% ipython --no-banner

In [1]: import numpy as np

In [2]: import numpy.linalg as la

In [3]: np.set_printoptions(suppress=True, linewidth=200)

In [4]: rnd = lambda a: np.round(a, 1) + 0

In [5]: F = np.loadtxt("block8.csv", delimiter=",")

In [6]: print(F)
[[-1.2  0.4 -0.1  0.5 -0.9 -1.6  0.2 -0.1  0.1 -0.2 -1.   0. ]
 [ 0.9  0.  -0.5 -0.5 -1.1 -0.1 -0.6 -1.2  0.6 -0.4 -0.9 -0.2]
 [-0.7 -1.4 -0.5 -1.1  0.2  0.8 -0.8  0.5 -0.1  1.9 -1.6 -0.6]
 [-1.9  0.  -0.8  1.   3.1 -0.5  0.5 -1.9 -3.1  1.8  1.3 -0.8]
 [-0.5 -1.5 -0.5 -1.1  0.2  0.7 -0.8  0.6 -0.2  1.9 -1.5 -0.6]
 [ 0.6 -0.3 -0.3  0.3 -0.5  1.3 -1.1  0.3  1.1 -0.7  0.6  1.6]
 [-0.3 -0.7  1.3 -0.6 -1.5 -0.5  0.9  0.9  0.2 -0.2 -0.4 -0.5]
 [ 0.4 -1.5 -0.3  1.4  0.   1.5 -1.  -0.8 -1.   0.1 -0.3 -0.6]]

In [7]: F.ravel(order="F")
Out[7]: 
array([-1.2,  0.9, -0.7, -1.9, -0.5,  0.6, -0.3,  0.4,  0.4,  0. , -1.4,  0. , -1.5, -0.3, -0.7, -1.5, -0.1, -0.5, -0.5, -0.8, -0.5, -0.3,  1.3, -0.3,  0.5, -0.5, -1.1,  1. , -1.1,  0.3, -0.6,  1.4,
       -0.9, -1.1,  0.2,  3.1,  0.2, -0.5, -1.5,  0. , -1.6, -0.1,  0.8, -0.5,  0.7,  1.3, -0.5,  1.5,  0.2, -0.6, -0.8,  0.5, -0.8, -1.1,  0.9, -1. , -0.1, -1.2,  0.5, -1.9,  0.6,  0.3,  0.9, -0.8,
        0.1,  0.6, -0.1, -3.1, -0.2,  1.1,  0.2, -1. , -0.2, -0.4,  1.9,  1.8,  1.9, -0.7, -0.2,  0.1, -1. , -0.9, -1.6,  1.3, -1.5,  0.6, -0.4, -0.3,  0. , -0.2, -0.6, -0.8, -0.6,  1.6, -0.5, -0.6])

In [8]: F.reshape(2, -1)
Out[8]: 
array([[-1.2,  0.4, -0.1,  0.5, -0.9, -1.6,  0.2, -0.1,  0.1, -0.2, -1. ,  0. ,  0.9,  0. , -0.5, -0.5, -1.1, -0.1, -0.6, -1.2,  0.6, -0.4, -0.9, -0.2, -0.7, -1.4, -0.5, -1.1,  0.2,  0.8, -0.8,
         0.5, -0.1,  1.9, -1.6, -0.6, -1.9,  0. , -0.8,  1. ,  3.1, -0.5,  0.5, -1.9, -3.1,  1.8,  1.3, -0.8],
       [-0.5, -1.5, -0.5, -1.1,  0.2,  0.7, -0.8,  0.6, -0.2,  1.9, -1.5, -0.6,  0.6, -0.3, -0.3,  0.3, -0.5,  1.3, -1.1,  0.3,  1.1, -0.7,  0.6,  1.6, -0.3, -0.7,  1.3, -0.6, -1.5, -0.5,  0.9,
         0.9,  0.2, -0.2, -0.4, -0.5,  0.4, -1.5, -0.3,  1.4,  0. ,  1.5, -1. , -0.8, -1. ,  0.1, -0.3, -0.6]])

In [9]: F.reshape(-1, 2)
Out[9]: 
array([[-1.2,  0.4],
       [-0.1,  0.5],
       [-0.9, -1.6],
       [ 0.2, -0.1],
       [ 0.1, -0.2],
       [-1. ,  0. ],
       [ 0.9,  0. ],
       [-0.5, -0.5],
       [-1.1, -0.1],
       [-0.6, -1.2],
       [ 0.6, -0.4],
       [-0.9, -0.2],
       [-0.7, -1.4],
       [-0.5, -1.1],
       [ 0.2,  0.8],
       [-0.8,  0.5],
       [-0.1,  1.9],
       [-1.6, -0.6],
       [-1.9,  0. ],
       [-0.8,  1. ],
       [ 3.1, -0.5],
       [ 0.5, -1.9],
       [-3.1,  1.8],
       [ 1.3, -0.8],
       [-0.5, -1.5],
       [-0.5, -1.1],
       [ 0.2,  0.7],
       [-0.8,  0.6],
       [-0.2,  1.9],
       [-1.5, -0.6],
       [ 0.6, -0.3],
       [-0.3,  0.3],
       [-0.5,  1.3],
       [-1.1,  0.3],
       [ 1.1, -0.7],
       [ 0.6,  1.6],
       [-0.3, -0.7],
       [ 1.3, -0.6],
       [-1.5, -0.5],
       [ 0.9,  0.9],
       [ 0.2, -0.2],
       [-0.4, -0.5],
       [ 0.4, -1.5],
       [-0.3,  1.4],
       [ 0. ,  1.5],
       [-1. , -0.8],
       [-1. ,  0.1],
       [-0.3, -0.6]])

In [10]: t3 = F.reshape(8, 2, -1)

In [11]: t3[:, 0]
Out[11]: 
array([[-1.2,  0.4, -0.1,  0.5, -0.9, -1.6],
       [ 0.9,  0. , -0.5, -0.5, -1.1, -0.1],
       [-0.7, -1.4, -0.5, -1.1,  0.2,  0.8],
       [-1.9,  0. , -0.8,  1. ,  3.1, -0.5],
       [-0.5, -1.5, -0.5, -1.1,  0.2,  0.7],
       [ 0.6, -0.3, -0.3,  0.3, -0.5,  1.3],
       [-0.3, -0.7,  1.3, -0.6, -1.5, -0.5],
       [ 0.4, -1.5, -0.3,  1.4,  0. ,  1.5]])

In [12]: t3.transpose(1, 0, 2)
Out[12]: 
array([[[-1.2,  0.4, -0.1,  0.5, -0.9, -1.6],
        [ 0.9,  0. , -0.5, -0.5, -1.1, -0.1],
        [-0.7, -1.4, -0.5, -1.1,  0.2,  0.8],
        [-1.9,  0. , -0.8,  1. ,  3.1, -0.5],
        [-0.5, -1.5, -0.5, -1.1,  0.2,  0.7],
        [ 0.6, -0.3, -0.3,  0.3, -0.5,  1.3],
        [-0.3, -0.7,  1.3, -0.6, -1.5, -0.5],
        [ 0.4, -1.5, -0.3,  1.4,  0. ,  1.5]],

       [[ 0.2, -0.1,  0.1, -0.2, -1. ,  0. ],
        [-0.6, -1.2,  0.6, -0.4, -0.9, -0.2],
        [-0.8,  0.5, -0.1,  1.9, -1.6, -0.6],
        [ 0.5, -1.9, -3.1,  1.8,  1.3, -0.8],
        [-0.8,  0.6, -0.2,  1.9, -1.5, -0.6],
        [-1.1,  0.3,  1.1, -0.7,  0.6,  1.6],
        [ 0.9,  0.9,  0.2, -0.2, -0.4, -0.5],
        [-1. , -0.8, -1. ,  0.1, -0.3, -0.6]]])

In [13]: print(np.einsum("ihd,jhd->hij", t3, t3).shape)
(2, 8, 8)

In [14]: print(t3.shape)
(8, 2, 6)

In [15]: U, sig, Vt = la.svd(F, full_matrices=False)

In [16]: np.allclose(U * sig @ Vt, F)
Out[16]: True

In [17]: rnd(sig / sig[0])
Out[17]: array([1. , 0.8, 0.6, 0.4, 0.3, 0.3, 0.1, 0. ])

In [18]: (sig > 1e-8).sum()
Out[18]: np.int64(8)

In [19]: rnd(U.T @ F @ Vt.T)
Out[19]: 
array([[6.4, 0. , 0. , 0. , 0. , 0. , 0. , 0. ],
       [0. , 5. , 0. , 0. , 0. , 0. , 0. , 0. ],
       [0. , 0. , 3.9, 0. , 0. , 0. , 0. , 0. ],
       [0. , 0. , 0. , 2.5, 0. , 0. , 0. , 0. ],
       [0. , 0. , 0. , 0. , 2.2, 0. , 0. , 0. ],
       [0. , 0. , 0. , 0. , 0. , 1.7, 0. , 0. ],
       [0. , 0. , 0. , 0. , 0. , 0. , 0.9, 0. ],
       [0. , 0. , 0. , 0. , 0. , 0. , 0. , 0.2]])

In [20]: M2 = np.array([[3, -3, 1],
    ...:     [1, 2, 2],
    ...:     [0, 0, 1],
    ...:     [3, -3, 0],
    ...:     [3, 3, 2],
    ...:     [2, 1, -3],
    ...:     [2, -3, -1],
    ...:     [-3, -1, -2],
    ...:     [1, -1, 2],
    ...:     [3, -2, -2],
    ...:     [3, 2, 2],
    ...:     [1, 0, 2]])

In [21]: print(la.matrix_rank(F @ M2))
3

In [22]: la.matrix_rank(np.vstack([F, M2.T]))
Out[22]: np.int64(11)

In [23]: def softmax(z):
    ...:     e = np.exp(z - z.max(axis=-1, keepdims=True))
    ...:     return e / e.sum(axis=-1, keepdims=True)
    ...: 

In [24]: rnd(softmax(10 * F[5]))
Out[24]: array([0. , 0. , 0. , 0. , 0. , 0. , 0. , 0. , 0. , 0. , 0. , 0.9])

In [25]: rnd(softmax(F[5] + -2))
Out[25]: array([0.1, 0. , 0. , 0.1, 0. , 0.2, 0. , 0.1, 0.1, 0. , 0.1, 0.2])

In [26]: rnd(softmax(F).sum(axis=1))
Out[26]: array([1., 1., 1., 1., 1., 1., 1., 1.])

In [27]: att = F @ F.T / np.sqrt(12)

In [28]: rnd(softmax(att))
Out[28]: 
array([[0.5, 0.1, 0.1, 0.1, 0.1, 0. , 0.2, 0. ],
       [0.1, 0.4, 0.1, 0. , 0.1, 0.1, 0.1, 0.1],
       [0. , 0. , 0.5, 0. , 0.4, 0. , 0. , 0. ],
       [0. , 0. , 0. , 1. , 0. , 0. , 0. , 0. ],
       [0. , 0. , 0.4, 0. , 0.4, 0. , 0. , 0. ],
       [0. , 0.1, 0. , 0. , 0. , 0.7, 0. , 0.1],
       [0.1, 0.1, 0.1, 0. , 0.1, 0. , 0.5, 0. ],
       [0. , 0. , 0.1, 0.1, 0.1, 0.1, 0. , 0.6]])

In [29]: rnd(softmax(att)[5] @ F)
Out[29]: array([ 0.4, -0.5, -0.3,  0.2, -0.5,  1. , -0.9,  0.1,  0.7, -0.4,  0.2,  0.9])

In [30]: E = np.loadtxt("arr.csv", delimiter=",")

In [31]: rnd(E)
Out[31]: 
array([[-0.6,  0.2,  0. ,  0.1, -0.1, -0.3],
       [-0.2, -0.3,  0.4, -0.1,  0.2,  0.5],
       [ 0.1, -0.2,  0. ,  0.7, -0.2, -0.1],
       [-0.4, -0.6, -0.2, -0.1, -0.1,  0.1],
       [ 0.1,  0.4, -0.3,  0.1, -0.1,  0.6],
       [ 0.1, -0.2, -0.2, -0.6, -0.5, -0.2],
       [ 0.3, -0.1, -0.2, -0.1,  0.6, -0.3],
       [-0.3, -0.1, -0.3,  0. ,  0.2, -0.2],
       [ 0.2, -0.2,  0.5,  0. , -0.4, -0.2],
       [ 0. , -0.3, -0.2,  0.4, -0.1,  0. ],
       [-0.4,  0.3,  0.5,  0. ,  0.1, -0.1],
       [ 0.2, -0.2,  0.2,  0. ,  0.4, -0.1]])

In [32]: vec = np.array([8, 8, 9, 1, 4, 8])

In [33]: rhs = E @ vec

In [34]: rnd(la.lstsq(E, rhs)[0])
Out[34]: array([8., 8., 9., 1., 4., 8.])

In [35]: rng = np.random.default_rng(71680)

In [36]: rhs = rhs + 0.3 * rng.normal(size=12)

In [37]: rnd(rhs)
Out[37]: array([-6.5,  4.8, -1.9, -9.4,  5.3, -6.5, -0.9, -6.4,  2. , -3.7,  2.5,  2.9])

In [38]: c, *_ = la.lstsq(E, rhs)

In [39]: rnd(c)
Out[39]: array([8.2, 7.8, 9.1, 1.1, 4.4, 8.3])

In [40]: print(c.round())
[8. 8. 9. 1. 4. 8.]

In [41]: M2 = E / np.sqrt((E ** 2).mean(axis=1, keepdims=True))

In [42]: print(rnd(E - E.mean(axis=1, keepdims=True)))
[[-0.4  0.3  0.1  0.2  0.  -0.2]
 [-0.3 -0.4  0.3 -0.2  0.2  0.5]
 [ 0.1 -0.2 -0.1  0.6 -0.2 -0.2]
 [-0.2 -0.4  0.   0.1  0.1  0.3]
 [ 0.   0.3 -0.4  0.  -0.2  0.4]
 [ 0.3  0.   0.1 -0.3 -0.2  0.1]
 [ 0.3 -0.1 -0.2 -0.1  0.6 -0.4]
 [-0.2  0.1 -0.1  0.1  0.3 -0.1]
 [ 0.2 -0.2  0.5  0.  -0.4 -0.2]
 [ 0.  -0.3 -0.1  0.5 -0.1  0. ]
 [-0.4  0.2  0.4  0.   0.  -0.2]
 [ 0.1 -0.3  0.1  0.   0.3 -0.1]]

In [43]: la.matrix_rank(E - E.mean(axis=1, keepdims=True))
Out[43]: np.int64(5)

In [44]: rnd(M2[9])
Out[44]: array([ 0. , -1.4, -0.7,  1.9, -0.3,  0. ])

In [45]: Xc = E - E.mean(axis=0)

In [46]: U, sig, Vt = la.svd(Xc, full_matrices=False)

In [47]: rnd(sig ** 2 / (sig ** 2).sum())
Out[47]: array([0.2, 0.2, 0.2, 0.2, 0.2, 0.1])

In [48]: rnd(sig)
Out[48]: array([1. , 1. , 1. , 1. , 1. , 0.9])

In [49]: rnd((sig ** 2).sum() ** 2 / (sig ** 4).sum())
Out[49]: np.float64(5.9)

In [50]: (np.sign(U[:, 0]) == np.sign(U[0, 0])).astype(int)
Out[50]: array([1, 0, 0, 0, 0, 0, 1, 1, 0, 0, 1, 1])

In [51]: rnd(np.abs(Vt[-1]))
Out[51]: array([0.5, 0.8, 0.1, 0.3, 0. , 0.2])

In [52]: np.searchsorted(np.cumsum(sig ** 2) / (sig ** 2).sum(), 0.9) + 1
Out[52]: np.int64(6)

In [53]: np.abs(Vt[0]).argmax()
Out[53]: np.int64(4)

In [54]: M2 = np.array([[-5, -3, 1],
    ...:     [2, 2, -1],
    ...:     [-3, -1, 2],
    ...:     [-3, 4, 1],
    ...:     [5, 3, 2],
    ...:     [0, 1, 4]])

In [55]: print(rnd(np.einsum("ik,kj->ij", E, M2)))
[[ 2.5  1.9 -2.3]
 [ 0.7  0.5  3.5]
 [-3.9  1.3  0.1]
 [ 1.6  0.1  0.1]
 [ 0.3  1.3  1.2]
 [-1.1 -4.3 -2.1]
 [ 2.2  0.1 -0.3]
 [ 3.2  1.4 -1.3]
 [-5.1 -2.9  0. ]
 [-1.8  1.   0.3]
 [ 1.3  1.5 -0.1]
 [ 0.1  0.3  1.3]]

In [56]: rnd(M2.T @ E.T)
Out[56]: 
array([[ 2.5,  0.7, -3.9,  1.6,  0.3, -1.1,  2.2,  3.2, -5.1, -1.8,  1.3,  0.1],
       [ 1.9,  0.5,  1.3,  0.1,  1.3, -4.3,  0.1,  1.4, -2.9,  1. ,  1.5,  0.3],
       [-2.3,  3.5,  0.1,  0.1,  1.2, -2.1, -0.3, -1.3,  0. ,  0.3, -0.1,  1.3]])

In [57]: print(la.matrix_rank(np.vstack([E, M2.T])))
6

In [58]: rnd(np.einsum("ij,ij->i", E, E))
Out[58]: array([0.5, 0.7, 0.6, 0.6, 0.6, 0.6, 0.6, 0.3, 0.6, 0.3, 0.5, 0.2])

In [59]: la.matrix_rank(E @ M2)
Out[59]: np.int64(3)
